% ipython --no-banner

In [1]: import numpy as np

In [2]: from numpy import linalg as LA

In [3]: np.set_printoptions(precision=2, suppress=True, linewidth=200)

In [4]: rd = lambda a: np.round(a, 2) + 0

In [5]: F = np.load("a.npy")

In [6]: F
Out[6]: 
array([[ -2,   6,   6,   0,  -2,  -4],
       [  2,  -6,  -6,   0,   2,   4],
       [  0,   0,   0,   0,   0,   0],
       [  5, -15, -15,   0,   5,  10],
       [  0,   0,   0,   0,   0,   0],
       [ -3,   9,   9,   0,  -3,  -6],
       [ -3,   9,   9,   0,  -3,  -6],
       [ -4,  12,  12,   0,  -4,  -8],
       [ -3,   9,   9,   0,  -3,  -6]])

In [7]: T = np.stack([F, 5 * F, F[::-1]])

In [8]: (T @ F.T).shape
Out[8]: (3, 9, 9)

In [9]: T.shape
Out[9]: (3, 9, 6)

In [10]: mat = np.loadtxt("w.csv", delimiter=",")

In [11]: mat
Out[11]: 
array([[  0.,  -8., -11.,   8.,  10., -10.,   5.,   6., -14.,   4.,   3.,   1.,  -6.],
       [  8.,   0.,  -2.,   0.,   4.,  -7.,  12.,  -8.,  -4.,   7.,  -2.,   4.,  -6.],
       [ 11.,   2.,   0.,   9.,  -8.,   5.,  -8.,   1.,   5.,   8.,  -1.,   1.,  -1.],
       [ -8.,   0.,  -9.,   0.,  -7.,   0.,   4.,  -6.,   0.,   8.,   1.,  -8.,  -3.],
       [-10.,  -4.,   8.,   7.,   0.,   8.,  -6.,   1., -10., -10., -11.,   7.,   6.],
       [ 10.,   7.,  -5.,   0.,  -8.,   0.,   0.,   4.,  10., -10.,   7., -12.,  -9.],
       [ -5., -12.,   8.,  -4.,   6.,   0.,   0.,  -1.,   1.,  11., -16.,   9.,  -1.],
       [ -6.,   8.,  -1.,   6.,  -1.,  -4.,   1.,   0.,  17.,  -2.,  -1.,  -7.,   0.],
       [ 14.,   4.,  -5.,   0.,  10., -10.,  -1., -17.,   0.,   9.,   8.,   1.,  -9.],
       [ -4.,  -7.,  -8.,  -8.,  10.,  10., -11.,   2.,  -9.,   0.,   1.,   4.,   5.],
       [ -3.,   2.,   1.,  -1.,  11.,  -7.,  16.,   1.,  -8.,  -1.,   0.,   4.,   6.],
       [ -1.,  -4.,  -1.,   8.,  -7.,  12.,  -9.,   7.,  -1.,  -4.,  -4.,   0.,   8.],
       [  6.,   6.,   1.,   3.,  -6.,   9.,   1.,   0.,   9.,  -5.,  -6.,  -8.,   0.]])

In [12]: [round(float(x), 2) for x in LA.svd(mat, compute_uv=False)[:3]]
Out[12]: [47.25, 47.25, 28.7]

In [13]: LA.matrix_rank(mat, rtol=0.1)
Out[13]: np.int64(10)

In [14]: LA.cond(mat) > 100
Out[14]: np.True_

In [15]: cov = mat.T @ mat

In [16]: rd(LA.svd(mat, compute_uv=False) ** 2)
Out[16]: array([2232.76, 2232.76,  823.8 ,  823.8 ,  456.32,  456.32,  238.09,  238.09,  156.86,  156.86,   10.16,   10.16,    0.  ])

In [17]: rd(LA.eigvalsh(cov)[::-1])
Out[17]: array([2232.76, 2232.76,  823.8 ,  823.8 ,  456.32,  456.32,  238.09,  238.09,  156.86,  156.86,   10.16,   10.16,    0.  ])

In [18]: E = np.load("layer11.npy")

In [19]: E
Out[19]: 
array([[9., 2., 0., 0., 0., 0., 0., 0.],
       [2., 6., 2., 0., 0., 0., 0., 0.],
       [0., 2., 0., 2., 0., 0., 0., 0.],
       [0., 0., 2., 1., 2., 0., 0., 0.],
       [0., 0., 0., 2., 8., 2., 0., 0.],
       [0., 0., 0., 0., 2., 7., 2., 0.],
       [0., 0., 0., 0., 0., 2., 5., 2.],
       [0., 0., 0., 0., 0., 0., 2., 7.]])

In [20]: rd(np.abs(LA.eigvals(E)).max())
Out[20]: np.float64(10.24)

In [21]: rd(LA.det(E))
Out[21]: np.float64(-300352.0)

In [22]: np.allclose(E, E.T)
Out[22]: True

In [23]: np.trace(E)
Out[23]: np.float64(43.0)

In [24]: rng = np.random.default_rng(34)

In [25]: labels = rng.permutation(8)

In [26]: labels
Out[26]: array([7, 2, 0, 1, 5, 3, 6, 4])

In [27]: out = E[labels][:, labels]

In [28]: np.allclose(out, E)
Out[28]: False

In [29]: np.trace(out)
Out[29]: np.float64(43.0)

In [30]: rd(np.sort(np.abs(LA.eigvals(out))))
Out[30]: array([ 1.69,  2.04,  2.92,  5.6 ,  6.2 ,  8.31, 10.08, 10.24])

In [31]: out
Out[31]: 
array([[7., 0., 0., 0., 0., 0., 2., 0.],
       [0., 0., 0., 2., 0., 2., 0., 0.],
       [0., 0., 9., 2., 0., 0., 0., 0.],
       [0., 2., 2., 6., 0., 0., 0., 0.],
       [0., 0., 0., 0., 7., 0., 2., 2.],
       [0., 2., 0., 0., 0., 1., 0., 2.],
       [2., 0., 0., 0., 2., 0., 5., 0.],
       [0., 0., 0., 0., 2., 2., 0., 8.]])

In [32]: out = E / np.sqrt((E ** 2).mean(axis=1, keepdims=True))

In [33]: rd(LA.norm(out, axis=1))
Out[33]: array([2.83, 2.83, 2.83, 2.83, 2.83, 2.83, 2.83, 2.83])

In [34]: rd(out[1])
Out[34]: array([0.85, 2.56, 0.85, 0.  , 0.  , 0.  , 0.  , 0.  ])

In [35]: LA.matrix_rank(out) == LA.matrix_rank(E)
Out[35]: np.True_

In [36]: J = np.loadtxt("test15.csv", delimiter=",")

In [37]: rd(J)
Out[37]: 
array([[-0.2 , -1.45,  1.61,  1.07,  1.51, -0.92],
       [ 1.08, -1.06, -1.92,  0.29,  1.49,  0.85],
       [-0.2 ,  1.48,  0.4 ,  2.03,  0.44,  1.51],
       [-0.49, -1.51,  0.89, -0.61, -0.7 ,  2.2 ],
       [-2.17, -0.82, -1.33,  1.11, -0.69, -0.42],
       [ 1.68, -0.81,  0.02,  1.43, -1.83, -0.38]])

In [38]: out = np.array([[4, -5], [5, 0], [-4, 0], [0, -5], [5, -2], [3, -3]])

In [39]: rd(np.einsum("ij->j", J))
Out[39]: array([-0.3 , -4.16, -0.33,  5.32,  0.22,  2.85])

In [40]: LA.matrix_rank(np.vstack([J, out.T]))
Out[40]: np.int64(6)

In [41]: np.vstack([J, out.T]).shape
Out[41]: (8, 6)

In [42]: left, sv, Vh = LA.svd(J, full_matrices=False)

In [43]: left.shape, sv.shape, Vh.shape
Out[43]: ((6, 6), (6,), (6, 6))

In [44]: (sv > 1e-8).sum()
Out[44]: np.int64(6)

In [45]: rd(LA.norm(J, axis=0))
Out[45]: array([3., 3., 3., 3., 3., 3.])

In [46]: rd(J @ J.T)
Out[46]: 
array([[9., 0., 0., 0., 0., 0.],
       [0., 9., 0., 0., 0., 0.],
       [0., 0., 9., 0., 0., 0.],
       [0., 0., 0., 9., 0., 0.],
       [0., 0., 0., 0., 9., 0.],
       [0., 0., 0., 0., 0., 9.]])

In [47]: rd(LA.svd(J, compute_uv=False))
Out[47]: array([3., 3., 3., 3., 3., 3.])

In [48]: rd(J[:, 0] @ J[:, 2])
Out[48]: np.float64(0.0)

In [49]: labels = rng.permutation(6)

In [50]: out = J[:, labels] * rng.choice([-1, 1], 6)

In [51]: rd(out)
Out[51]: 
array([[-0.92, -1.61,  1.51, -1.07, -1.45, -0.2 ],
       [ 0.85,  1.92,  1.49, -0.29, -1.06,  1.08],
       [ 1.51, -0.4 ,  0.44, -2.03,  1.48, -0.2 ],
       [ 2.2 , -0.89, -0.7 ,  0.61, -1.51, -0.49],
       [-0.42,  1.33, -0.69, -1.11, -0.82, -2.17],
       [-0.38, -0.02, -1.83, -1.43, -0.81,  1.68]])

In [52]: left, _, Vh = LA.svd(J.T @ out)

In [53]: rd(left @ Vh)
Out[53]: 
array([[ 0.,  0.,  0.,  0.,  0.,  1.],
       [ 0.,  0.,  0.,  0.,  1.,  0.],
       [ 0., -1.,  0.,  0.,  0.,  0.],
       [ 0.,  0.,  0., -1.,  0.,  0.],
       [ 0.,  0.,  1.,  0.,  0.,  0.],
       [ 1.,  0.,  0.,  0.,  0.,  0.]])

In [54]: cov = out.T @ out

In [55]: rd(cov)
Out[55]: 
array([[9., 0., 0., 0., 0., 0.],
       [0., 9., 0., 0., 0., 0.],
       [0., 0., 9., 0., 0., 0.],
       [0., 0., 0., 9., 0., 0.],
       [0., 0., 0., 0., 9., 0.],
       [0., 0., 0., 0., 0., 9.]])

In [56]: LA.matrix_rank(cov)
Out[56]: np.int64(6)

In [57]: np.allclose(cov, cov.T)
Out[57]: True

In [58]: np.trace(cov), rd((out ** 2).sum())
Out[58]: (np.float64(54.0), np.float64(54.0))

In [59]: rd(LA.svd(out, compute_uv=False) ** 2)
Out[59]: array([9., 9., 9., 9., 9., 9.])

In [60]: m1 = np.eye(9, dtype=int)[rng.permutation(9)]

In [61]: m1
Out[61]: 
array([[0, 0, 0, 1, 0, 0, 0, 0, 0],
       [0, 0, 0, 0, 1, 0, 0, 0, 0],
       [0, 0, 1, 0, 0, 0, 0, 0, 0],
       [0, 0, 0, 0, 0, 0, 0, 0, 1],
       [0, 0, 0, 0, 0, 0, 1, 0, 0],
       [0, 0, 0, 0, 0, 1, 0, 0, 0],
       [0, 0, 0, 0, 0, 0, 0, 1, 0],
       [0, 1, 0, 0, 0, 0, 0, 0, 0],
       [1, 0, 0, 0, 0, 0, 0, 0, 0]])

In [62]: out = m1 ** -1
ValueError: Integers to negative integer powers are not allowed.


In [63]: out = LA.inv(m1)

In [64]: rd(LA.slogdet(m1)[0])
Out[64]: np.float64(-1.0)

In [65]: rd(LA.cond(m1))
Out[65]: np.float64(1.0)

In [66]: rd(LA.det(m1) * out)
Out[66]: 
array([[ 0.,  0.,  0.,  0.,  0.,  0.,  0.,  0., -1.],
       [ 0.,  0.,  0.,  0.,  0.,  0.,  0., -1.,  0.],
       [ 0.,  0., -1.,  0.,  0.,  0.,  0.,  0.,  0.],
       [-1.,  0.,  0.,  0.,  0.,  0.,  0.,  0.,  0.],
       [ 0., -1.,  0.,  0.,  0.,  0.,  0.,  0.,  0.],
       [ 0.,  0.,  0.,  0.,  0., -1.,  0.,  0.,  0.],
       [ 0.,  0.,  0.,  0., -1.,  0.,  0.,  0.,  0.],
       [ 0.,  0.,  0.,  0.,  0.,  0., -1.,  0.,  0.],
       [ 0.,  0.,  0., -1.,  0.,  0.,  0.,  0.,  0.]])

In [67]: np.allclose(out, m1.T)
Out[67]: True

In [68]: rd(LA.det(m1) * LA.det(out))
Out[68]: np.float64(1.0)

In [69]: T = np.stack([m1, -3 * m1, m1[::-1]])

In [70]: T.shape
Out[70]: (3, 9, 9)

In [71]: T.sum(axis=0)
Out[71]: 
array([[ 1,  0,  0, -2,  0,  0,  0,  0,  0],
       [ 0,  1,  0,  0, -2,  0,  0,  0,  0],
       [ 0,  0, -2,  0,  0,  0,  0,  1,  0],
       [ 0,  0,  0,  0,  0,  1,  0,  0, -2],
       [ 0,  0,  0,  0,  0,  0, -1,  0,  0],
       [ 0,  0,  0,  0,  0, -2,  0,  0,  1],
       [ 0,  0,  1,  0,  0,  0,  0, -2,  0],
       [ 0, -2,  0,  0,  1,  0,  0,  0,  0],
       [-2,  0,  0,  1,  0,  0,  0,  0,  0]])

In [72]: np.einsum("bij,cij->bc", T, T)
Out[72]: 
array([[  9, -27,   1],
       [-27,  81,  -3],
       [  1,  -3,   9]])

In [73]: arr = np.diag(3 * np.array([-1, -3, 3, 3, -2, 1, -1, 0])) + np.array([[8, 8, -9, -8, 3, 9, -3, 4],
    ...:     [4, -8, 1, 3, 8, -4, -3, 5],
    ...:     [-4, 2, -3, 8, 8, 9, 3, 7],
    ...:     [-3, -8, 3, 7, 5, 7, -6, -4],
    ...:     [5, -9, 3, 7, 8, 3, -8, 8],
    ...:     [3, -3, -5, 5, -1, -9, -3, -4],
    ...:     [-4, -5, -5, -9, 6, 9, 8, 1],
    ...:     [4, 4, -3, -1, 6, -6, 0, 4]])

In [74]: arr
Out[74]: 
array([[  5,   8,  -9,  -8,   3,   9,  -3,   4],
       [  4, -17,   1,   3,   8,  -4,  -3,   5],
       [ -4,   2,   6,   8,   8,   9,   3,   7],
       [ -3,  -8,   3,  16,   5,   7,  -6,  -4],
       [  5,  -9,   3,   7,   2,   3,  -8,   8],
       [  3,  -3,  -5,   5,  -1,  -6,  -3,  -4],
       [ -4,  -5,  -5,  -9,   6,   9,   5,   1],
       [  4,   4,  -3,  -1,   6,  -6,   0,   4]])

In [75]: out = arr[0, 0] * arr[1:] - np.outer(arr[1:, 0], arr[0])

In [76]: out
Out[76]: 
array([[   0, -117,   41,   47,   28,  -56,   -3,    9],
       [   0,   42,   -6,    8,   52,   81,    3,   51],
       [   0,  -16,  -12,   56,   34,   62,  -39,   -8],
       [   0,  -85,   60,   75,   -5,  -30,  -25,   20],
       [   0,  -39,    2,   49,  -14,  -57,   -6,  -32],
       [   0,    7,  -61,  -77,   42,   81,   13,   21],
       [   0,  -12,   21,   27,   18,  -66,   12,    4]])

In [77]: LA.matrix_rank(out), LA.matrix_rank(arr)
Out[77]: (np.int64(7), np.int64(8))

In [78]: np.flatnonzero(~out.round(6).any(axis=1))
Out[78]: array([], dtype=int64)

In [79]: x = np.array([2, 2, 1, 0, 2, 2, 2, 0])

In [80]: h = np.maximum(out @ x, 0)

In [81]: np.maximum(out @ x, 0) - np.maximum(-out @ x, 0)
Out[81]: array([-255,  350,   70, -230, -230,  225,  -75])

In [82]: h
Out[82]: array([  0, 350,  70,   0,   0, 225,   0])

In [83]: np.maximum(out @ (3 * x), 0)
Out[83]: array([   0, 1050,  210,    0,    0,  675,    0])

In [84]: out.T @ h
Out[84]: array([     0,  15155, -16665, -10605,  30030,  50915,   1245,  22015])

In [85]: out = arr / LA.norm(arr, axis=1, keepdims=True)

In [86]: cov = out @ out.T

In [87]: np.argwhere(np.triu(np.abs(cov) > 0.95, 1))
Out[87]: array([], shape=(0, 2), dtype=int64)

In [88]: (np.abs(cov) > 0.9).astype(int)
Out[88]: 
array([[1, 0, 0, 0, 0, 0, 0, 0],
       [0, 1, 0, 0, 0, 0, 0, 0],
       [0, 0, 1, 0, 0, 0, 0, 0],
       [0, 0, 0, 1, 0, 0, 0, 0],
       [0, 0, 0, 0, 1, 0, 0, 0],
       [0, 0, 0, 0, 0, 1, 0, 0],
       [0, 0, 0, 0, 0, 0, 1, 0],
       [0, 0, 0, 0, 0, 0, 0, 1]])

In [89]: rd(np.degrees(np.arccos(np.clip(cov[7, 6], -1, 1))))
Out[89]: np.float64(97.7)

In [90]: rd(LA.norm(out, axis=1))
Out[90]: array([1., 1., 1., 1., 1., 1., 1., 1.])
